>>> import numpy as np
>>> np.set_printoptions(suppress=True, linewidth=140)
>>> data = np.loadtxt("out1.csv", delimiter=",")
>>> print(data)
[[0. 0. 0. 0. 0. 0.]
 [0. 4. 0. 4. 6. 4.]
 [0. 0. 0. 0. 0. 0.]
 [0. 4. 0. 4. 6. 4.]
 [0. 6. 0. 6. 9. 6.]
 [0. 4. 0. 4. 6. 4.]]
>>> rng = np.random.default_rng(70672)
>>> Y = data + rng.integers(-2, 3, (6, 1)) @ rng.integers(-2, 3, (1, 6))
>>> print(Y)
[[ 0. -4.  2. -4.  0.  2.]
 [ 0.  4.  0.  4.  6.  4.]
 [ 0.  2. -1.  2.  0. -1.]
 [ 0.  6. -1.  6.  6.  3.]
 [ 0.  4.  1.  4.  9.  7.]
 [ 0.  8. -2.  8.  6.  2.]]
>>> print(np.abs(Y - data).sum(axis=1))
[12.  0.  6.  6.  6. 12.]
>>> print(np.linalg.matrix_rank(Y - data, tol=1e-8))
1
>>> print(np.round(np.linalg.svd(Y - data, compute_uv=False), 1) + 0)
[10.5  0.   0.   0.   0.   0. ]
>>> print(np.linalg.lstsq(data[:-1].T, data[-1])[2])
1
>>> print(np.unique(data.round(6), axis=0).shape)
(3, 6)
>>> print(np.round(np.trace(np.linalg.pinv(data) @ data), 1))
1.0
>>> print(np.allclose(data[:-1].T @ np.linalg.lstsq(data[:-1].T, data[-1])[0], data[-1]))
True
>>> A = np.load("x.npy")
>>> print(A)
[[-1.7 -0.9 -1.6  0.3  0.9 -1.6]
 [ 2.4  1.2 -1.1 -0.8  1.4 -0.3]
 [ 1.5  0.5 -1.  -0.4  1.1  0.1]
 [ 1.7  1.1 -1.1 -0.4 -1.4 -0.3]
 [ 2.6  1.2 -0.5  0.6  0.1  0.4]
 [-0.2  0.1  0.9  1.9 -0.2  0. ]
 [ 0.8  0.5  2.3  0.6  1.2 -0.4]
 [ 3.8  1.5 -0.4  0.6 -0.1 -1.8]
 [-2.1 -1.   0.5 -2.1 -0.6  1.3]
 [-1.  -0.6 -1.4  1.2  0.7  0.4]
 [-0.5 -0.4  0.2  1.   1.9 -0.2]
 [-3.  -1.4 -1.2  1.2 -1.9  1. ]
 [-1.6 -0.9 -1.5  0.4 -0.1 -0.9]
 [-1.2 -0.8 -0.6 -1.6 -1.2  0.9]
 [ 1.2  0.6 -1.2  0.5  1.7  0.8]
 [ 1.2  0.5  0.5 -1.1  0.   1.3]]
>>> x0 = np.array([1, 2, 2, -1, -1, 0])
>>> y = A @ x0
>>> c, lr = np.zeros(6), 1 / np.linalg.norm(A, 2) ** 2
>>> for i in range(20):
...     c -= lr * A.T @ (A @ c - y)
...     if i % 5 == 0: print(i, round(np.linalg.norm(A @ c - y), 1))
... 
0 8.7
5 1.8
10 0.8
15 0.7
>>> print(round(np.linalg.cond(A), 1))
16.7
>>> print(c.round(1))
[ 1.5  0.9  2.  -1.  -1.   0.1]
>>> print(np.round(np.diff(A, axis=0), 1))
[[ 4.1  2.1  0.5 -1.1  0.5  1.3]
 [-0.9 -0.7  0.1  0.4 -0.3  0.4]
 [ 0.2  0.6 -0.1  0.  -2.5 -0.4]
 [ 0.9  0.1  0.6  1.   1.5  0.7]
 [-2.8 -1.1  1.4  1.3 -0.3 -0.4]
 [ 1.   0.4  1.4 -1.3  1.4 -0.4]
 [ 3.   1.  -2.7  0.  -1.3 -1.4]
 [-5.9 -2.5  0.9 -2.7 -0.5  3.1]
 [ 1.1  0.4 -1.9  3.3  1.3 -0.9]
 [ 0.5  0.2  1.6 -0.2  1.2 -0.6]
 [-2.5 -1.  -1.4  0.2 -3.8  1.2]
 [ 1.4  0.5 -0.3 -0.8  1.8 -1.9]
 [ 0.4  0.1  0.9 -2.  -1.1  1.8]
 [ 2.4  1.4 -0.6  2.1  2.9 -0.1]
 [ 0.  -0.1  1.7 -1.6 -1.7  0.5]]
>>> print(np.round(A.sum(axis=1), 1))
[-4.6  2.8  1.8 -0.4  4.4  2.5  5.   3.6 -4.  -0.7  2.  -5.3 -4.6 -4.5  3.6  2.4]
>>> print(A.shape)
(16, 6)
>>> print(np.round(A.sum(axis=0), 1))
[ 3.9  1.2 -7.2  1.9  3.5  0.7]
>>> E = np.load("a.npy")
>>> print(E)
[[ 2 -9 -6 -9  4 -5]
 [-5  2 -9 -6 -9  4]
 [ 4 -5  2 -9 -6 -9]
 [-9  4 -5  2 -9 -6]
 [-6 -9  4 -5  2 -9]
 [-9 -6 -9  4 -5  2]]
>>> print(np.round(np.fft.fft(E[0]), 1))
[-23. +0.j    5.+12.1j   1. -5.2j  23. -0.j    1. +5.2j   5.-12.1j]
>>> print((E @ E)[0])
[127 -48 163  32 239  16]
>>> W0 = np.load("dump.npy")
>>> print(W0)
[[ 1.1  1.5 -1.4 -0.1]
 [-0.6 -0.1  0.3  0.9]
 [-0.7  1.  -0.3 -0.2]
 [-0.7 -0.7 -1.2 -0.4]
 [-0.1 -0.6  1.4  0.8]
 [ 0.4  2.4  0.3 -1.1]
 [-0.7 -1.9  0.8 -0.1]
 [ 0.7 -0.4 -0.5 -0.2]
 [12.  32.  32.  14. ]
 [-0.3 -0.7 -1.  -1.1]
 [ 0.5  0.4 -0.2 -0.2]
 [ 0.9  1.3  0.3 -1.9]
 [ 0.6  0.   0.6 -0.9]
 [ 0.7  0.2 -0.4  0.3]
 [ 0.4 -1.3 -1.1  1.7]]
>>> Ac = W0 - W0.mean(axis=0)
>>> vecs = np.linalg.svd(Ac)[2][:1]
>>> Y = Ac - Ac @ vecs.T @ vecs
>>> print(round(np.linalg.norm(Y) / np.linalg.norm(Ac), 1))
0.1
>>> print(np.round((Ac @ vecs.T).std(axis=0), 1))
[12.2]
